$ python3 -q
>>> import numpy as np
>>> np.set_printoptions(precision=2, suppress=True, linewidth=120, legacy="1.25")
>>> E = np.load("m.npy")
>>> E
array([[0, 0, 1, 2],
       [0, 0, 2, 2],
       [0, 0, 0, 1],
       [0, 0, 0, 1]])
>>> # triangular: eigenvalues sit on the diagonal
>>> P = np.triu(np.array([[9, 2, -2, -2], [9, 9, 1, 4], [2, -5, -9, 5], [2, 9, -7, -3]]), 1) + np.eye(4)
>>> Y = P @ E @ np.linalg.inv(P)
>>> np.poly(Y)
array([ 1., -1.,  0.,  0.,  0.])
>>> P @ E - E @ P
array([[ 0.,  0.,  4., -5.],
       [ 0.,  0.,  0., -5.],
       [ 0.,  0.,  0.,  5.],
       [ 0.,  0.,  0.,  0.]])
>>> round(np.linalg.det(Y), 2)
0.0
>>> np.linalg.matrix_rank(Y)
2
>>> Y
array([[  0.,   0.,   5., -23.],
       [  0.,   0.,   2.,  -3.],
       [  0.,   0.,   0.,   6.],
       [  0.,   0.,   0.,   1.]])
>>> np.allclose(E[:-1].T @ np.linalg.lstsq(E[:-1].T, E[-1])[0], E[-1])
True
>>> E @ np.linalg.pinv(E) @ E
array([[0., 0., 1., 2.],
       [0., 0., 2., 2.],
       [0., 0., 0., 1.],
       [0., 0., 0., 1.]])
>>> np.linalg.lstsq(E[:-1].T, E[-1])[2]
2
>>> round(float(np.trace(np.linalg.pinv(E) @ E)), 2)
2.0
>>> rk = np.linalg.matrix_rank(E)
>>> rk
2
>>> ns = np.linalg.svd(E)[2][rk:].T
>>> np.round(E @ ns, 2) + 0
array([[0., 0.],
       [0., 0.],
       [0., 0.],
       [0., 0.]])
>>> np.round(ns @ ns.T, 2) + 0
array([[1., 0., 0., 0.],
       [0., 1., 0., 0.],
       [0., 0., 0., 0.],
       [0., 0., 0., 0.]])
>>> Uu, sv, Vt = np.linalg.svd(E, full_matrices=False)
>>> np.abs(Uu[:, 0]).round(6).argmax()
1
>>> np.cumsum(sv ** 2) / np.sum(sv ** 2)
array([0.93, 1.  , 1.  , 1.  ])
>>> np.round(sv / sv[0], 2) + 0
array([1.  , 0.27, 0.  , 0.  ])
>>> np.round(Vt @ Vt.T, 2) + 0
array([[1., 0., 0., 0.],
       [0., 1., 0., 0.],
       [0., 0., 1., 0.],
       [0., 0., 0., 1.]])
>>> [round(float(x), 2) for x in np.linalg.svd(E, compute_uv=False)[:3]]
[3.74, 1.0, 0.0]
>>> np.round(np.linalg.norm(E, 2) / np.linalg.norm(E), 2)
0.97
>>> np.linalg.cond(E) > 100
True
>>> np.argsort(-np.linalg.norm(E, axis=0).round(6), kind="stable")[:3]
array([3, 2, 0])
>>> A = np.loadtxt("case19.csv", delimiter=",")
>>> A
array([[ 0.87,  0.  ,  0.  ,  0.  ,  0.  ,  0.  ,  0.  ,  0.  ,  0.5 ,  0.  ],
       [ 0.  ,  1.  ,  0.  ,  0.  ,  0.  ,  0.  ,  0.  ,  0.  ,  0.  ,  0.  ],
       [ 0.  ,  0.  ,  1.  ,  0.  ,  0.  ,  0.  ,  0.  ,  0.  ,  0.  ,  0.  ],
       [ 0.  ,  0.  ,  0.  ,  1.  ,  0.  ,  0.  ,  0.  ,  0.  ,  0.  ,  0.  ],
       [ 0.  ,  0.  ,  0.  ,  0.  ,  1.  ,  0.  ,  0.  ,  0.  ,  0.  ,  0.  ],
       [ 0.  ,  0.  ,  0.  ,  0.  ,  0.  ,  1.  ,  0.  ,  0.  ,  0.  ,  0.  ],
       [ 0.  ,  0.  ,  0.  ,  0.  ,  0.  ,  0.  ,  1.  ,  0.  ,  0.  ,  0.  ],
       [ 0.  ,  0.  ,  0.  ,  0.  ,  0.  ,  0.  ,  0.  ,  1.  ,  0.  ,  0.  ],
       [-0.5 ,  0.  ,  0.  ,  0.  ,  0.  ,  0.  ,  0.  ,  0.  ,  0.87,  0.  ],
       [ 0.  ,  0.  ,  0.  ,  0.  ,  0.  ,  0.  ,  0.  ,  0.  ,  0.  ,  1.  ]])
>>> np.sort(np.linalg.eigvals(A).real)
array([0.87, 0.87, 1.  , 1.  , 1.  , 1.  , 1.  , 1.  , 1.  , 1.  ])
>>> (A != 0).astype(int)
array([[1, 0, 0, 0, 0, 0, 0, 0, 1, 0],
       [0, 1, 0, 0, 0, 0, 0, 0, 0, 0],
       [0, 0, 1, 0, 0, 0, 0, 0, 0, 0],
       [0, 0, 0, 1, 0, 0, 0, 0, 0, 0],
       [0, 0, 0, 0, 1, 0, 0, 0, 0, 0],
       [0, 0, 0, 0, 0, 1, 0, 0, 0, 0],
       [0, 0, 0, 0, 0, 0, 1, 0, 0, 0],
       [0, 0, 0, 0, 0, 0, 0, 1, 0, 0],
       [1, 0, 0, 0, 0, 0, 0, 0, 1, 0],
       [0, 0, 0, 0, 0, 0, 0, 0, 0, 1]])
>>> round(np.linalg.det(A), 2)
1.0
>>> A[:, 6] @ A[:, 1]
0.0
>>> np.round(np.linalg.norm(A), 2)
3.16
>>> np.unravel_index(np.abs(A).argmax(), A.shape)
(1, 1)
>>> A.shape
(10, 10)
>>> np.abs(A).max()
1.0
>>> np.diff(A, axis=0)
array([[-0.87,  1.  ,  0.  ,  0.  ,  0.  ,  0.  ,  0.  ,  0.  , -0.5 ,  0.  ],
       [ 0.  , -1.  ,  1.  ,  0.  ,  0.  ,  0.  ,  0.  ,  0.  ,  0.  ,  0.  ],
       [ 0.  ,  0.  , -1.  ,  1.  ,  0.  ,  0.  ,  0.  ,  0.  ,  0.  ,  0.  ],
       [ 0.  ,  0.  ,  0.  , -1.  ,  1.  ,  0.  ,  0.  ,  0.  ,  0.  ,  0.  ],
       [ 0.  ,  0.  ,  0.  ,  0.  , -1.  ,  1.  ,  0.  ,  0.  ,  0.  ,  0.  ],
       [ 0.  ,  0.  ,  0.  ,  0.  ,  0.  , -1.  ,  1.  ,  0.  ,  0.  ,  0.  ],
       [ 0.  ,  0.  ,  0.  ,  0.  ,  0.  ,  0.  , -1.  ,  1.  ,  0.  ,  0.  ],
       [-0.5 ,  0.  ,  0.  ,  0.  ,  0.  ,  0.  ,  0.  , -1.  ,  0.87,  0.  ],
       [ 0.5 ,  0.  ,  0.  ,  0.  ,  0.  ,  0.  ,  0.  ,  0.  , -0.87,  1.  ]])
>>> np.linalg.svd(A, compute_uv=False)
array([1., 1., 1., 1., 1., 1., 1., 1., 1., 1.])
>>> np.allclose(A @ A.T, A.T @ A)
True
>>> (A + A.T) / 2
array([[0.87, 0.  , 0.  , 0.  , 0.  , 0.  , 0.  , 0.  , 0.  , 0.  ],
       [0.  , 1.  , 0.  , 0.  , 0.  , 0.  , 0.  , 0.  , 0.  , 0.  ],
       [0.  , 0.  , 1.  , 0.  , 0.  , 0.  , 0.  , 0.  , 0.  , 0.  ],
       [0.  , 0.  , 0.  , 1.  , 0.  , 0.  , 0.  , 0.  , 0.  , 0.  ],
       [0.  , 0.  , 0.  , 0.  , 1.  , 0.  , 0.  , 0.  , 0.  , 0.  ],
       [0.  , 0.  , 0.  , 0.  , 0.  , 1.  , 0.  , 0.  , 0.  , 0.  ],
       [0.  , 0.  , 0.  , 0.  , 0.  , 0.  , 1.  , 0.  , 0.  , 0.  ],
       [0.  , 0.  , 0.  , 0.  , 0.  , 0.  , 0.  , 1.  , 0.  , 0.  ],
       [0.  , 0.  , 0.  , 0.  , 0.  , 0.  , 0.  , 0.  , 0.87, 0.  ],
       [0.  , 0.  , 0.  , 0.  , 0.  , 0.  , 0.  , 0.  , 0.  , 1.  ]])
>>> np.round(np.trace(A), 2)
9.73
>>> np.sort(np.abs(np.linalg.eigvals(A)))
array([1., 1., 1., 1., 1., 1., 1., 1., 1., 1.])
>>> round(np.abs(np.linalg.eigvals(A)).max(), 2)
1.0
>>> X = np.load("run7.npy")
>>> X
array([[-0.51,  0.14,  0.3 ,  2.41,  4.88,  1.68, -2.98, -1.  ],
       [ 0.14, -1.39,  1.4 , -3.02,  3.07, -2.64,  0.98,  2.83],
       [ 0.3 ,  1.4 , -3.74, -1.64,  0.73, -1.59, -3.19,  0.34],
       [ 2.41, -3.02, -1.64,  1.39,  2.49, -1.75, -1.2 , -1.31],
       [ 4.88,  3.07,  0.73,  2.49, -1.01, -1.87, -2.1 ,  0.12],
       [ 1.68, -2.64, -1.59, -1.75, -1.87,  2.64, -1.85,  3.66],
       [-2.98,  0.98, -3.19, -1.2 , -2.1 , -1.85, -1.76, -3.61],
       [-1.  ,  2.83,  0.34, -1.31,  0.12,  3.66, -3.61, -1.63]])
>>> # symmetric
>>> X.mean(axis=0)
array([ 0.61,  0.17, -0.92, -0.33,  0.79, -0.22, -1.96, -0.08])
>>> X.shape
(8, 8)
>>> M = np.loadtxt("layer2.csv", delimiter=",")
>>> M
array([[4., 4., 6., 9., 2., 4., 2., 4., 6., 4.],
       [4., 4., 4., 6., 9., 2., 4., 2., 4., 6.],
       [6., 4., 4., 4., 6., 9., 2., 4., 2., 4.],
       [9., 6., 4., 4., 4., 6., 9., 2., 4., 2.],
       [2., 9., 6., 4., 4., 4., 6., 9., 2., 4.],
       [4., 2., 9., 6., 4., 4., 4., 6., 9., 2.],
       [2., 4., 2., 9., 6., 4., 4., 4., 6., 9.],
       [4., 2., 4., 2., 9., 6., 4., 4., 4., 6.],
       [6., 4., 2., 4., 2., 9., 6., 4., 4., 4.],
       [4., 6., 4., 2., 4., 2., 9., 6., 4., 4.]])
>>> W1 = np.array([[0, 2, 1, 0, 0],
...     [1, 0, 1, 0, 2],
...     [1, 0, 1, 1, 1],
...     [0, 0, 1, 0, 2],
...     [0, 1, 2, 1, 1],
...     [1, 2, 1, 2, 1],
...     [1, 2, 2, 2, 0],
...     [0, 0, 1, 0, 1],
...     [1, 2, 1, 0, 2],
...     [1, 1, 0, 1, 2]])
>>> c = np.array([8, 3, 6, 4, 2])
>>> H = np.maximum(M @ W1 + c, 0)
>>> (H > 0).mean(axis=0)
array([1., 1., 1., 1., 1.])
>>> H
array([[34., 41., 51., 28., 64.],
       [32., 46., 58., 35., 59.],
       [33., 51., 55., 40., 53.],
       [39., 65., 67., 44., 50.],
       [39., 39., 62., 38., 63.],
       [38., 51., 62., 35., 63.],
       [37., 50., 57., 37., 74.],
       [34., 54., 58., 43., 53.],
       [37., 59., 55., 42., 51.],
       [37., 49., 60., 38., 50.]])
>>> C = np.array([[3, 0, 2], [-1, -2, 0], [3, -1, -2], [1, 2, -1], [2, 2, 0]])
>>> H @ C
array([[ 370.,   51.,  -62.],
       [ 377.,   38.,  -87.],
       [ 359.,   29.,  -84.],
       [ 397.,   -9., -100.],
       [ 428.,   62.,  -84.],
       [ 410.,   32.,  -83.],
       [ 417.,   65.,  -77.],
       [ 371.,   26.,  -91.],
       [ 361.,   13.,  -78.],
       [ 380.,   18.,  -84.]])
